In [1]: import numpy as np

In [2]: import numpy.linalg as la

In [3]: np.set_printoptions(suppress=True, linewidth=160)

In [4]: m1 = np.loadtxt("layer16.csv", delimiter=",")

In [5]: m1
Out[5]: 
array([[ 0.1   ,  0.5122, -0.5   ],
       [-1.8   , -8.9803, -0.6   ],
       [ 0.6   ,  2.9846, -1.1   ],
       [ 0.5   ,  2.5236, -1.1   ],
       [-1.    , -5.0321,  0.2   ],
       [-0.8   , -3.9948,  0.5   ],
       [ 1.    ,  5.0069, -0.4   ],
       [-0.5   , -2.5034,  0.1   ],
       [ 1.1   ,  5.4911, -0.4   ],
       [-0.7   , -3.51  ,  0.5   ],
       [-1.8   , -9.0162, -0.8   ],
       [-0.3   , -1.481 , -0.3   ],
       [-0.3   , -1.5013,  0.9   ],
       [ 0.4   ,  1.9854,  0.9   ],
       [-0.4   , -1.9924, -1.2   ],
       [ 0.6   ,  3.0187, -1.4   ],
       [-0.5   , -2.4882, -0.3   ],
       [-0.6   , -2.9642, -0.6   ],
       [-1.5   , -7.492 ,  1.6   ],
       [-0.5   , -2.4926, -1.1   ],
       [ 2.    , 10.0142,  0.4   ],
       [ 1.1   ,  5.5026, -0.2   ],
       [ 0.3   ,  1.4871, -1.3   ],
       [ 0.7   ,  3.5044,  0.9   ],
       [ 1.    ,  4.9695, -0.6   ],
       [ 2.    , 10.0051, -2.1   ],
       [-0.6   , -3.0388, -0.7   ],
       [ 0.7   ,  3.4862, -0.8   ],
       [ 0.5   ,  2.5028,  0.3   ],
       [ 0.    , -0.0036,  0.9   ],
       [-1.9   , -9.5056,  0.1   ],
       [ 2.2   , 10.9896,  0.2   ],
       [ 0.6   ,  2.9811,  0.7   ],
       [-1.    , -4.9839, -0.9   ],
       [-0.5   , -2.53  , -1.1   ],
       [-1.2   , -5.9816, -0.6   ],
       [-0.4   , -1.9838,  0.7   ],
       [-1.5   , -7.4923,  0.7   ],
       [ 0.6   ,  3.0374, -2.8   ],
       [ 0.    , -0.0161,  1.6   ],
       [-0.1   , -0.5199, -0.6   ],
       [ 0.4   ,  1.9975,  0.    ],
       [ 1.4   ,  7.0147,  0.3   ],
       [ 1.    ,  4.9991,  1.6   ],
       [ 0.8   ,  3.9922,  1.3   ]])

In [6]: Uu, sigma, Vh = la.svd(m1)

In [7]: sigma.round(4)
Out[7]: array([34.4297,  6.4919,  0.022 ])

In [8]: B = Uu[:, :2] @ np.diag(sigma[:2]) @ Vh[:2]

In [9]: np.round(la.norm(m1 - B) / la.norm(m1), 4)
Out[9]: np.float64(0.0006)

In [10]: round(float(np.abs(m1 - B).max()), 4)
Out[10]: 0.008

In [11]: la.matrix_rank(m1, rtol=0.05)
Out[11]: np.int64(2)

In [12]: C2 = np.cov(m1, rowvar=False)

In [13]: np.round(la.eigvalsh(C2)[::-1], 4) + 0
Out[13]: array([26.9022,  0.9332,  0.    ])

In [14]: np.round(np.corrcoef(m1[:, 2], m1[:, 0])[0, 1], 4)
Out[14]: np.float64(-0.0658)

In [15]: np.median(m1, axis=0)
Out[15]: array([ 0.    , -0.0036, -0.3   ])

In [16]: np.argwhere(np.triu(np.abs(np.corrcoef(m1.T)) > 0.8, 1))
Out[16]: array([[0, 1]])

In [17]: Ac = m1 - m1.mean(axis=0)

In [18]: vecs = la.svd(Ac)[2][:2]

In [19]: B = Ac - Ac @ vecs.T @ vecs

In [20]: la.norm(B, axis=1).round(6).argmax()
Out[20]: np.int64(26)

In [21]: np.round(la.norm(B) / la.norm(Ac), 4)
Out[21]: np.float64(0.0006)

In [22]: np.round(np.cov(Ac @ vecs.T, rowvar=False), 4) + 0
Out[22]: 
array([[26.9022,  0.    ],
       [ 0.    ,  0.9332]])

In [23]: np.round(np.diag(vecs.T @ vecs), 4)
Out[23]: array([0.0385, 0.9615, 1.    ])

In [24]: np.round(B.std(axis=0), 4) + 0
Out[24]: array([0.0032, 0.0006, 0.    ])

In [25]: B = np.array([[-2, 1, 2], [-1, -2, -1], [2, -2, 2]])

In [26]: la.matrix_rank(np.vstack([m1, B.T]))
Out[26]: np.int64(3)

In [27]: np.vstack([m1, B.T]).shape
Out[27]: (48, 3)

In [28]: r0 = np.array([1, 2])

In [29]: np.round(np.correlate(m1[18], m1[2], "full"), 4)
Out[29]: array([  1.65  ,   3.7643, -25.0206,   0.2802,   0.96  ])

In [30]: np.round(np.cross(m1[18, :3], m1[2, :3]), 4)
Out[30]: array([ 3.4658, -0.69  ,  0.0183])

In [31]: np.polyval(r0, m1[18])
Out[31]: array([ 0.5  , -5.492,  3.6  ])

In [32]: mat = np.loadtxt("a.csv", delimiter=",")

In [33]: mat
Out[33]: 
array([[ 0.,  0.,  2.,  0.,  0.,  3.,  0., -3.,  0.,  0.,  1.,  0.],
       [ 0.,  0.,  0.,  0.,  0., -1.,  0.,  0.,  0.,  0.,  0.,  0.],
       [ 0.,  0., -3., -1.,  0.,  1.,  0.,  2.,  0.,  0.,  0.,  0.],
       [ 0.,  0.,  2.,  0.,  0.,  0.,  0.,  0., -1.,  0.,  0.,  0.],
       [ 0.,  0.,  0.,  0.,  0.,  0.,  1.,  0.,  1.,  0.,  0.,  0.],
       [ 0.,  1.,  0.,  0.,  0.,  0.,  0.,  0.,  0.,  0., -3., -2.],
       [ 0.,  0.,  0.,  0.,  2.,  0.,  0.,  0.,  0.,  0.,  0.,  0.],
       [ 3.,  3.,  0., -3.,  3.,  0.,  2.,  0.,  2.,  0.,  0.,  0.]])

In [34]: def softmax(z):
    ...:     e = np.exp(z - z.max(axis=-1, keepdims=True))
    ...:     return e / e.sum(axis=-1, keepdims=True)
    ...: 

In [35]: np.round(softmax(mat[3] + -3), 4)
Out[35]: array([0.0563, 0.0563, 0.4161, 0.0563, 0.0563, 0.0563, 0.0563, 0.0563, 0.0207, 0.0563, 0.0563, 0.0563])

In [36]: np.round(softmax(10 * mat[3]), 4) + 0
Out[36]: array([0., 0., 1., 0., 0., 0., 0., 0., 0., 0., 0., 0.])

In [37]: att = mat @ mat.T / np.sqrt(12)

In [38]: np.round(softmax(att)[3] @ mat, 4)
Out[38]: array([ 0.1416,  0.2256,  1.2009, -0.1565,  0.3097,  0.731 ,  0.1574, -0.7705, -0.1986,  0.    ,  0.0145, -0.1681])

In [39]: W = np.array([[-3, 3, 1, -3, -1, -3],
    ...:     [2, 0, 3, -2, 1, -2],
    ...:     [3, -2, 2, -2, 2, 0],
    ...:     [3, -1, -3, 0, 2, -3],
    ...:     [2, 3, -2, -3, 2, -1],
    ...:     [2, 3, -1, -2, 3, -3],
    ...:     [1, -3, -2, 1, 1, 1],
    ...:     [-3, 0, -2, 0, 3, 2],
    ...:     [1, 3, -1, 1, 1, 1],
    ...:     [1, -1, -3, 1, 2, 2],
    ...:     [3, -1, -2, -1, 3, 1],
    ...:     [-2, 1, -1, 1, 3, 1]])

In [40]: beta = np.array([9, -5, -8, -4, 8, -6])

In [41]: H = np.maximum(mat @ W + beta, 0)

In [42]: (H > 0).mean(axis=0)
Out[42]: array([0.875, 0.375, 0.25 , 0.   , 0.875, 0.   ])

In [43]: C = np.array([[3, -3], [1, -5], [-5, 4], [-5, -4], [2, 4], [5, 4]])

In [44]: W @ C
Out[44]: 
array([[-13,  -6],
       [ -7,  10],
       [ 11,  25],
       [ 12, -20],
       [ 33, -13],
       [ 15, -17],
       [ 12,   8],
       [ 17,  21],
       [ 13, -18],
       [ 26,   2],
       [ 34,   8],
       [  6,   9]])

In [45]: vec = np.array([0, 1, 0, 1, 0, 2, 3, 0, 1, 1, 1, 1])

In [46]: h1 = np.maximum(mat @ vec, 0)

In [47]: np.round(np.tanh(mat @ vec), 4)
Out[47]: array([ 1.    , -0.964 ,  0.7616, -0.7616,  0.9993, -0.9993,  0.    ,  1.    ])

In [48]: h1
Out[48]: array([7., 0., 1., 0., 4., 0., 0., 8.])

In [49]: mat * (h1 > 1e-9)[:, None]
Out[49]: 
array([[ 0.,  0.,  2.,  0.,  0.,  3.,  0., -3.,  0.,  0.,  1.,  0.],
       [ 0.,  0.,  0.,  0.,  0., -0.,  0.,  0.,  0.,  0.,  0.,  0.],
       [ 0.,  0., -3., -1.,  0.,  1.,  0.,  2.,  0.,  0.,  0.,  0.],
       [ 0.,  0.,  0.,  0.,  0.,  0.,  0.,  0., -0.,  0.,  0.,  0.],
       [ 0.,  0.,  0.,  0.,  0.,  0.,  1.,  0.,  1.,  0.,  0.,  0.],
       [ 0.,  0.,  0.,  0.,  0.,  0.,  0.,  0.,  0.,  0., -0., -0.],
       [ 0.,  0.,  0.,  0.,  0.,  0.,  0.,  0.,  0.,  0.,  0.,  0.],
       [ 3.,  3.,  0., -3.,  3.,  0.,  2.,  0.,  2.,  0.,  0.,  0.]])

In [50]: theta = np.radians(72)

In [51]: r_ = np.eye(12)

In [52]: r_[4, 4] = r_[5, 5] = np.cos(theta)

In [53]: r_[4, 5], r_[5, 4] = -np.sin(theta), np.sin(theta)

In [54]: r_.round(4)
Out[54]: 
array([[ 1.    ,  0.    ,  0.    ,  0.    ,  0.    ,  0.    ,  0.    ,  0.    ,  0.    ,  0.    ,  0.    ,  0.    ],
       [ 0.    ,  1.    ,  0.    ,  0.    ,  0.    ,  0.    ,  0.    ,  0.    ,  0.    ,  0.    ,  0.    ,  0.    ],
       [ 0.    ,  0.    ,  1.    ,  0.    ,  0.    ,  0.    ,  0.    ,  0.    ,  0.    ,  0.    ,  0.    ,  0.    ],
       [ 0.    ,  0.    ,  0.    ,  1.    ,  0.    ,  0.    ,  0.    ,  0.    ,  0.    ,  0.    ,  0.    ,  0.    ],
       [ 0.    ,  0.    ,  0.    ,  0.    ,  0.309 , -0.9511,  0.    ,  0.    ,  0.    ,  0.    ,  0.    ,  0.    ],
       [ 0.    ,  0.    ,  0.    ,  0.    ,  0.9511,  0.309 ,  0.    ,  0.    ,  0.    ,  0.    ,  0.    ,  0.    ],
       [ 0.    ,  0.    ,  0.    ,  0.    ,  0.    ,  0.    ,  1.    ,  0.    ,  0.    ,  0.    ,  0.    ,  0.    ],
       [ 0.    ,  0.    ,  0.    ,  0.    ,  0.    ,  0.    ,  0.    ,  1.    ,  0.    ,  0.    ,  0.    ,  0.    ],
       [ 0.    ,  0.    ,  0.    ,  0.    ,  0.    ,  0.    ,  0.    ,  0.    ,  1.    ,  0.    ,  0.    ,  0.    ],
       [ 0.    ,  0.    ,  0.    ,  0.    ,  0.    ,  0.    ,  0.    ,  0.    ,  0.    ,  1.    ,  0.    ,  0.    ],
       [ 0.    ,  0.    ,  0.    ,  0.    ,  0.    ,  0.    ,  0.    ,  0.    ,  0.    ,  0.    ,  1.    ,  0.    ],
       [ 0.    ,  0.    ,  0.    ,  0.    ,  0.    ,  0.    ,  0.    ,  0.    ,  0.    ,  0.    ,  0.    ,  1.    ]])

In [55]: B = mat @ r_.T

In [56]: B.round(4)
Out[56]: 
array([[ 0.    ,  0.    ,  2.    ,  0.    , -2.8532,  0.9271,  0.    , -3.    ,  0.    ,  0.    ,  1.    ,  0.    ],
       [ 0.    ,  0.    ,  0.    ,  0.    ,  0.9511, -0.309 ,  0.    ,  0.    ,  0.    ,  0.    ,  0.    ,  0.    ],
       [ 0.    ,  0.    , -3.    , -1.    , -0.9511,  0.309 ,  0.    ,  2.    ,  0.    ,  0.    ,  0.    ,  0.    ],
       [ 0.    ,  0.    ,  2.    ,  0.    ,  0.    ,  0.    ,  0.    ,  0.    , -1.    ,  0.    ,  0.    ,  0.    ],
       [ 0.    ,  0.    ,  0.    ,  0.    ,  0.    ,  0.    ,  1.    ,  0.    ,  1.    ,  0.    ,  0.    ,  0.    ],
       [ 0.    ,  1.    ,  0.    ,  0.    ,  0.    ,  0.    ,  0.    ,  0.    ,  0.    ,  0.    , -3.    , -2.    ],
       [ 0.    ,  0.    ,  0.    ,  0.    ,  0.618 ,  1.9021,  0.    ,  0.    ,  0.    ,  0.    ,  0.    ,  0.    ],
       [ 3.    ,  3.    ,  0.    , -3.    ,  0.9271,  2.8532,  2.    ,  0.    ,  2.    ,  0.    ,  0.    ,  0.    ]])

In [57]: np.round(la.svd(mat, compute_uv=False), 4), np.round(la.svd(B, compute_uv=False), 4)
Out[57]: 
(array([6.7888, 5.5351, 3.8024, 3.1197, 1.8543, 1.6035, 0.999 , 0.2745]),
 array([6.7888, 5.5351, 3.8024, 3.1197, 1.8543, 1.6035, 0.999 , 0.2745]))

In [58]: np.allclose(mat @ mat.T, B @ B.T)
Out[58]: True

In [59]: np.round(la.det(r_), 4), round(np.trace(r_), 4)
Out[59]: (np.float64(1.0), np.float64(10.618))

In [60]: np.round(np.abs(B - mat).max(axis=0), 4)
Out[60]: array([0.    , 0.    , 0.    , 0.    , 2.8532, 2.8532, 0.    , 0.    , 0.    , 0.    , 0.    , 0.    ])

In [61]: vec = np.array([-3, -2, -1, 2, 2, 3, 2, -3, 1, 1, -1, -2])

In [62]: la.norm(B @ vec) <= la.norm(B, 2) * la.norm(vec) + 1e-9
Out[62]: np.True_

In [63]: B @ np.eye(12)[10]
Out[63]: array([ 1.,  0.,  0.,  0.,  0., -3.,  0.,  0.])

In [64]: np.sign((B @ vec).round(6))
Out[64]: array([ 1.,  1., -1., -1.,  1.,  1.,  1., -1.])

In [65]: np.round(B @ vec, 4)
Out[65]: array([ 3.0748,  0.9751, -5.9751, -3.    ,  3.    ,  5.    ,  6.9424, -4.5864])

In [66]: A = np.loadtxt("block5.csv", delimiter=",")

In [67]: A
Out[67]: 
array([[ 1.,  0.,  0.,  0.,  0.,  0.,  0.,  0.,  0.,  0.,  0.,  0.],
       [ 1.,  1.,  0.,  0.,  0.,  0.,  0.,  0.,  0.,  0.,  0.,  0.],
       [ 3.,  2.,  1.,  0.,  0.,  0.,  0.,  0.,  0.,  0.,  0.,  0.],
       [-3., -1.,  1.,  1.,  0.,  0.,  0.,  0.,  0.,  0.,  0.,  0.],
       [ 2., -3.,  3.,  0.,  1.,  0.,  0.,  0.,  0.,  0.,  0.,  0.],
       [-3.,  3., -1.,  1., -1.,  1.,  0.,  0.,  0.,  0.,  0.,  0.],
       [-3.,  0.,  1., -1., -2.,  1.,  1.,  0.,  0.,  0.,  0.,  0.],
       [-3.,  3., -3., -1.,  0.,  0., -2.,  1.,  0.,  0.,  0.,  0.],
       [ 1., -3., -1., -1.,  1.,  1.,  1.,  3.,  1.,  0.,  0.,  0.],
       [-2.,  0.,  0., -3.,  2.,  0., -3.,  2.,  2.,  1.,  0.,  0.],
       [ 2., -1.,  3., -1., -1., -1., -2.,  0.,  1., -1.,  1.,  0.],
       [ 2.,  0.,  3.,  2.,  2., -1.,  3., -1.,  0.,  3.,  0.,  1.]])

In [68]: round(la.norm(A, 2) / la.norm(A), 4)
Out[68]: np.float64(0.6485)

In [69]: W = np.array([[2, -7, 9, -9, -6],
    ...:     [8, 8, -6, 8, 5],
    ...:     [-1, -4, -2, -8, 0],
    ...:     [-5, 8, 4, 4, -5],
    ...:     [-8, 1, 1, -6, -2],
    ...:     [1, 1, -6, 2, 2],
    ...:     [-8, 1, -3, -2, 1],
    ...:     [-3, 9, -1, 2, -8],
    ...:     [6, -4, 2, -3, -8],
    ...:     [-7, 2, 5, -2, -6],
    ...:     [4, 8, -1, 5, -4],
    ...:     [0, 7, -3, 1, -3]])

In [70]: beta = np.array([-9, -7, -5, -8, 2])

In [71]: H = np.maximum(A @ W + beta, 0)

In [72]: la.matrix_rank(H)
Out[72]: np.int64(5)

In [73]: np.round((H > 0).mean(axis=0), 4)
Out[73]: array([0.5   , 0.3333, 0.5   , 0.3333, 0.4167])

In [74]: C = np.array([[2, 1], [3, 3], [-1, -1], [-3, 1], [0, -2]])

In [75]: H @ C
Out[75]: 
array([[ -4.,  -4.],
       [  2.,  -1.],
       [ 16.,   4.],
       [  9.,  17.],
       [-26., -26.],
       [-11., 159.],
       [-51., -39.],
       [  0., 186.],
       [-11., -11.],
       [ 18.,   9.],
       [ 42.,  13.],
       [-27., -27.]])
